$ python -q
>>> import numpy as np
>>> np.set_printoptions(precision=1, suppress=True, linewidth=120)
>>> W0 = np.loadtxt("case0.csv", delimiter=",")
>>> print(W0)
[[ 1.1  0.6 -0.9 -0.9  1.1  0.5 -0.3  0.6 -1.7 -0.9]
 [ 1.3 -1.7  0.9 -0.9  0.1 -1.1 -0.1  0.9  0.9 -0.1]
 [-0.3  0.1 -0.1 -1.3 -0.7  0.   0.7  2.2  1.2  0. ]
 [ 0.1  1.3  0.9  1.7  1.1  0.1 -0.6  0.6  1.3  0.5]
 [-0.6  0.9  0.8 -0.6  0.1 -0.4  1.4 -1.5 -1.2  1.2]
 [ 0.8  0.1 -0.1  0.2 -0.3 -0.9  1.4  1.6 -0.1 -1.7]
 [ 0.5  1.3  0.7  0.  -0.5  0.6  1.  -1.5  0.8  1.4]
 [-1.4 -0.4 -0.2  0.3  0.1 -1.5  1.3 -0.2 -0.4  1.6]
 [-0.3 -1.8  0.6  0.1  0.1  0.7  1.8 -0.9  0.   0.8]
 [-0.1  0.3 -2.7  0.1  0.   0.   0.6  0.7 -0.8  0. ]
 [-0.3  0.4 -2.2 -0.2  0.6 -1.6 -0.1 -0.4 -0.5  0.5]
 [-0.9  1.   1.9  0.5  0.1 -0.6  1.  -0.5 -0.5  1.2]
 [ 2.1  1.3 -1.3  0.3  0.2  0.7 -0.4  0.  -0.8 -0.2]
 [-1.5  0.5 -1.   1.5 -1.   0.8 -0.1  0.6 -0.1  1.1]
 [ 0.3 -2.2 -0.9  0.6 -0.9 -0.2  0.2 -0.7  1.3  0.5]
 [-1.1  0.5 -1.1  0.  -0.5 -1.4 -1.8  0.3 -0.9  0. ]]
>>> x = np.array([0, 1, 0, 0, 1, 2, 0, 0, 2, 2])
>>> rhs = W0 @ x
>>> np.round(np.linalg.solve(W0.T @ W0, W0.T @ rhs), 1) + 0
array([0., 1., 0., 0., 1., 2., 0., 0., 2., 2.])
>>> rhs
array([-2.5, -2.2,  1.8,  6.2,  0.2, -5.6,  6.4, -0.9,  1.3, -1.3, -2.2,  1.3,  0.9,  3.1,  0.1, -4.6])
>>> rng = np.random.default_rng(8134)
>>> rhs = rhs + 0.3 * rng.normal(size=16)
>>> rhs.round(1) + 0
array([-2.2, -2.7,  1.5,  6.7,  0. , -5.4,  6.3, -0.7,  1.5, -1.3, -2.2,  0.7,  0.2,  2.9,  0.2, -4.6])
>>> b, *_ = np.linalg.lstsq(W0, rhs)
>>> [round(float(np.linalg.norm(np.linalg.solve(W0.T @ W0 + lam * np.eye(10), W0.T @ rhs))), 2) for lam in (0, 1, 10, 100)]
[3.86, 3.31, 1.87, 0.46]
>>> print(np.round(W0.T @ (rhs - W0 @ b), 1) + 0)
[0. 0. 0. 0. 0. 0. 0. 0. 0. 0.]
